$ python3 -q
>>> import numpy as np
>>> from numpy import linalg as LA
>>> np.set_printoptions(precision=3, suppress=True, linewidth=120)
>>> def rnd(a):
...     return np.round(a, 3) + 0
... 
>>> A2 = np.array([[-2, 1, 0], [-2, 0, -1], [1, -1, 1]])
>>> J = np.triu(A2)
>>> J
array([[-2,  1,  0],
       [ 0,  0, -1],
       [ 0,  0,  1]])
>>> vec = np.array([-1, 0, 3])
>>> a = np.maximum(J @ vec, 0)
>>> J.T @ a
array([-4,  2,  3])
>>> J * (a > 1e-9)[:, None]
array([[-2,  1,  0],
       [ 0,  0,  0],
       [ 0,  0,  1]])
>>> np.maximum(J @ vec, 0) - np.maximum(-J @ vec, 0)
array([ 2, -3,  3])
>>> rnd(np.tanh(J @ vec))
array([ 0.964, -0.995,  0.995])
>>> np.maximum(J @ (3 * vec), 0)
array([6, 0, 9])
>>> arr = np.array([[-3, 1, 4, 2], [1, -3, 1, 4], [4, 1, -3, 1], [2, 4, 1, -3]])
>>> arr
array([[-3,  1,  4,  2],
       [ 1, -3,  1,  4],
       [ 4,  1, -3,  1],
       [ 2,  4,  1, -3]])
>>> # equal to its transpose
>>> rnd(np.poly(arr))
array([   1.,   12.,   15., -174., -253.])
>>> np.einsum("ij,ji->", arr, arr)
np.int64(114)
>>> np.einsum("ii->", arr)
np.int64(-12)
>>> vals, vecs = LA.eigh(arr)
>>> rnd(vecs.T @ arr @ vecs)
array([[-7.541,  0.   ,  0.   ,  0.   ],
       [ 0.   , -6.525,  0.   ,  0.   ],
       [ 0.   ,  0.   , -1.459,  0.   ],
       [ 0.   ,  0.   ,  0.   ,  3.525]])
>>> (vals > 1e-8).sum(), (vals < -1e-8).sum()
(np.int64(1), np.int64(3))
>>> vals.sum(), np.trace(arr)
(np.float64(-12.0), np.int64(-12))
>>> np.unique(vals.round(6) + 0, return_counts=True)[1]
array([1, 1, 1, 1])
>>> rnd(vals)
array([-7.541, -6.525, -1.459,  3.525])
>>> rnd(LA.eigvalsh(arr @ arr))
array([ 2.128, 12.425, 42.575, 56.872])
>>> rnd(vecs.T @ vecs)
array([[1., 0., 0., 0.],
       [0., 1., 0., 0.],
       [0., 0., 1., 0.],
       [0., 0., 0., 1.]])
>>> [round(float(LA.det(arr[:i, :i])), 2) + 0 for i in range(1, 5)]
[-3.0, 8.0, 35.0, -253.0]
>>> A2 = np.array([[1], [1], [0]])
>>> A = np.block([[np.zeros((3, 3)), A2], [A2.T, np.zeros((1, 1))]])
>>> A
array([[0., 0., 0., 1.],
       [0., 0., 0., 1.],
       [0., 0., 0., 0.],
       [1., 1., 0., 0.]])
>>> # columns 0 and 1 are equal
>>> np.all(LA.eigvalsh(A) > 0)
np.False_
>>> rnd(LA.eigvalsh(A).min())
np.float64(-1.414)
>>> rnd(LA.norm(A, 2) / LA.norm(A))
np.float64(0.707)
>>> np.argsort(-LA.norm(A, axis=0).round(6), kind="stable")[:3]
array([3, 0, 1])
>>> A2 = np.array([[7, -3], [0, 4], [0, -3], [-8, -5]])
>>> LA.matrix_rank(A @ A2)
np.int64(2)
>>> LA.matrix_rank(np.vstack([A, A2.T]))
np.int64(4)
>>> A2.T @ A.T
array([[-8., -8.,  0.,  7.],
       [-5., -5.,  0.,  1.]])
>>> np.einsum("ik,kj->ji", A, A2)
array([[-8., -8.,  0.,  7.],
       [-5., -5.,  0.,  1.]])
>>> vals, vecs = LA.eigh(A)
>>> vec = np.array([-3, -4, -2, -4])
>>> np.abs(A).sum(axis=1).max(), rnd(np.abs(vals).max())
(np.float64(2.0), np.float64(1.414))
>>> rnd(vecs * np.maximum(vals, 0) @ vecs.T)
array([[0.354, 0.354, 0.   , 0.5  ],
       [0.354, 0.354, 0.   , 0.5  ],
       [0.   , 0.   , 0.   , 0.   ],
       [0.5  , 0.5  , 0.   , 0.707]])
>>> rnd(LA.eigvalsh(A[1:, 1:]))
array([-1.,  0.,  1.])
>>> rnd(vecs * np.abs(vals) @ vecs.T)
array([[0.707, 0.707, 0.   , 0.   ],
       [0.707, 0.707, 0.   , 0.   ],
       [0.   , 0.   , 0.   , 0.   ],
       [0.   , 0.   , 0.   , 1.414]])
>>> feats = np.loadtxt("m.csv", delimiter=",")
>>> feats
array([[1.   , 0.7  , 0.49 , 0.343],
       [0.7  , 1.   , 0.7  , 0.49 ],
       [0.49 , 0.7  , 1.   , 0.7  ],
       [0.343, 0.49 , 0.7  , 1.   ]])
>>> Q, vecs = LA.qr(feats[:, :1])[0], LA.qr(feats[:, 1:])[0]
>>> sigma = LA.svd(Q.T @ vecs, compute_uv=False)
>>> rnd(LA.norm(Q @ Q.T - vecs @ vecs.T, 2))
np.float64(1.0)
>>> rnd(np.degrees(np.arccos(sigma.clip(0, 1))))
array([17.901])
>>> (sigma > 0.9).sum()
np.int64(1)
>>> Lm = LA.cholesky(feats)
>>> rnd(Lm @ Lm.T)
array([[1.   , 0.7  , 0.49 , 0.343],
       [0.7  , 1.   , 0.7  , 0.49 ],
       [0.49 , 0.7  , 1.   , 0.7  ],
       [0.343, 0.49 , 0.7  , 1.   ]])
>>> rnd(np.prod(np.diag(Lm)) ** 2), rnd(LA.det(feats))
(np.float64(0.133), np.float64(0.133))
>>> f = np.array([-2, 2, -2])
>>> rnd(np.polyval(f, feats[2]))
array([-1.5 , -1.58, -2.  , -1.58])
>>> rnd(np.convolve(feats[2], f))
array([-0.98, -0.42, -1.58, -0.8 , -0.6 , -1.4 ])
>>> rnd(np.array([np.convolve(row, f, "same") for row in feats]))
array([[ 0.6  , -1.58 , -1.106, -0.294],
       [-0.6  , -0.8  , -1.58 , -0.42 ],
       [-0.42 , -1.58 , -0.8  , -0.6  ],
       [-0.294, -1.106, -1.58 ,  0.6  ]])
>>> rnd(np.correlate(feats[2], feats[1], "full"))
array([0.24 , 0.686, 1.47 , 2.086, 1.98 , 1.4  , 0.49 ])
>>> vals, vecs = LA.eigh(feats)
>>> rnd(vecs.T @ feats @ vecs)
array([[0.203, 0.   , 0.   , 0.   ],
       [0.   , 0.318, 0.   , 0.   ],
       [0.   , 0.   , 0.754, 0.   ],
       [0.   , 0.   , 0.   , 2.725]])
>>> rnd(LA.eigvalsh(feats + -3 * np.eye(4)))
array([-2.797, -2.682, -2.246, -0.275])
>>> vals.sum(), np.trace(feats)
(np.float64(4.0), np.float64(4.0))
>>> rnd(vals)
array([0.203, 0.318, 0.754, 2.725])
>>> np.abs(vecs[:, -1]).round(6).argmax()
np.int64(1)
>>> rnd(np.poly(feats))
array([ 1.   , -4.   ,  3.932, -1.295,  0.133])
>>> rnd(LA.eigvals(feats).sum().real)
np.float64(4.0)
>>> rnd(LA.det(2 * feats)), rnd(LA.det(feats))
(np.float64(2.122), np.float64(0.133))
>>> rnd(LA.eigvals(feats))
array([2.725, 0.754, 0.318, 0.203])
>>> rnd(LA.det(feats.T))
np.float64(0.133)
>>> rnd(LA.det(feats[::-1]))
np.float64(0.133)
>>> data = np.diag(np.array([-2, 1, -3]))
>>> data
array([[-2,  0,  0],
       [ 0,  1,  0],
       [ 0,  0, -3]])
>>> # 3 blocks once reordered
>>> vals, vecs = LA.eigh(data)
>>> vals
array([-3., -2.,  1.])
>>> vecs.T @ vecs
array([[1., 0., 0.],
       [0., 1., 0.],
       [0., 0., 1.]])
>>> rnd(LA.eigvalsh(data + -2 * np.eye(3)))
array([-5., -4., -1.])
>>> vals.sum(), np.trace(data)
(np.float64(-4.0), np.int64(-4))
>>> rnd(LA.eigvalsh(data @ data))
array([1., 4., 9.])
>>> rnd(LA.svd(data, compute_uv=False))
array([3., 2., 1.])
>>> rnd(LA.pinv(data))
array([[-0.5  ,  0.   ,  0.   ],
       [ 0.   ,  1.   ,  0.   ],
       [ 0.   ,  0.   , -0.333]])
>>> data.T @ data
array([[4, 0, 0],
       [0, 1, 0],
       [0, 0, 9]])
>>> f = np.array([0, 1, 5])
>>> A2 = data + np.outer(f, np.eye(3)[0])
>>> LA.matrix_rank(A2 - data)
np.int64(1)
>>> A2
array([[-2.,  0.,  0.],
       [ 1.,  1.,  0.],
       [ 5.,  0., -3.]])
>>> rnd(LA.det(A2) / LA.det(data)), rnd(1 + LA.solve(data, f)[0])
(np.float64(1.0), np.float64(1.0))
>>> LA.matrix_rank(LA.inv(A2) - LA.inv(data), tol=1e-8)
np.int64(1)
>>> M = np.array([[1, 1, -1, -1, 1, 1, -1, -1], [1, -1, -1, 1, 1, -1, -1, 1]])
>>> # column 4 repeats column 0
>>> rk = LA.matrix_rank(A)
>>> rk
np.int64(2)
>>> N = LA.svd(A)[2][rk:].T
>>> LA.matrix_rank(A.T @ A), LA.matrix_rank(A @ A.T)
(np.int64(2), np.int64(2))
>>> [int(LA.matrix_rank(A[:, :j + 1])) for j in range(4)]
[1, 1, 1, 2]
>>> N.shape
(4, 2)
>>> [int(LA.matrix_rank(np.delete(A, i, axis=0))) for i in range(4)]
[2, 2, 2, 1]
>>> arr[1] @ arr[3]
np.int64(-21)
>>> rnd(LA.norm(arr[1] - arr[3]))
np.float64(9.95)
>>> rnd(LA.norm(arr, axis=1))
array([5.477, 5.196, 5.196, 5.477])
>>> rnd(LA.norm(arr, axis=0))
array([5.477, 5.196, 5.196, 5.477])
>>> rnd(LA.norm(arr[1], 1)), rnd(LA.norm(arr[1], np.inf))
(np.float64(9.0), np.float64(4.0))
>>> rnd(LA.norm(arr, 1)), rnd(LA.norm(arr, np.inf))
(np.float64(10.0), np.float64(10.0))
>>> rnd(LA.norm(arr, "nuc"))
np.float64(19.05)
>>> A2 = M / LA.norm(M, axis=1, keepdims=True)
>>> cov = A2 @ A2.T
>>> (np.abs(cov) > 0.9).astype(int)
array([[1, 0],
       [0, 1]])
>>> np.degrees(np.arccos(np.clip(cov[1, 0], -1, 1)))
np.float64(90.0)
>>> (cov - 2 * np.eye(2)).round(6).argmax(axis=1)
array([1, 0])
>>> rnd(cov)
array([[1., 0.],
       [0., 1.]])
>>> np.argwhere(np.triu(np.abs(cov) > 0.95, 1))
array([], shape=(0, 2), dtype=int64)
>>> K = np.cumsum(np.array([[3, -2, 0],
...     [2, 1, 3],
...     [-4, -2, -3],
...     [4, -4, 3],
...     [-5, -1, -4],
...     [0, 4, 0],
...     [3, -2, 2],
...     [-2, 4, 2],
...     [-5, -4, -1],
...     [0, 3, 3],
...     [3, 2, 3],
...     [0, 5, 4],
...     [0, -3, -5],
...     [-4, 2, 2],
...     [0, -5, 2],
...     [1, -3, -1],
...     [-5, 5, 5],
...     [-3, 1, -5],
...     [5, 3, -2],
...     [-4, -5, 3],
...     [-5, 3, 4]]), axis=0)
>>> K
array([[  3,  -2,   0],
       [  5,  -1,   3],
       [  1,  -3,   0],
       [  5,  -7,   3],
       [  0,  -8,  -1],
       [  0,  -4,  -1],
       [  3,  -6,   1],
       [  1,  -2,   3],
       [ -4,  -6,   2],
       [ -4,  -3,   5],
       [ -1,  -1,   8],
       [ -1,   4,  12],
       [ -1,   1,   7],
       [ -5,   3,   9],
       [ -5,  -2,  11],
       [ -4,  -5,  10],
       [ -9,   0,  15],
       [-12,   1,  10],
       [ -7,   4,   8],
       [-11,  -1,  11],
       [-16,   2,  15]])
>>> cov = np.cov(K, rowvar=False)
>>> rnd(np.corrcoef(K[:, 2], K[:, 1])[0, 1])
np.float64(0.654)
>>> np.argwhere(np.triu(np.abs(np.corrcoef(K.T)) > 0.8, 1))
array([], shape=(0, 2), dtype=int64)
>>> rnd(cov)
array([[ 31.948,  -9.464, -22.212],
       [ -9.464,  12.214,  11.829],
       [-22.212,  11.829,  26.79 ]])
>>> cov.shape
(3, 3)
>>> rnd(np.polyfit(K[:, 2], K[:, 1], 1))
array([ 0.442, -4.469])
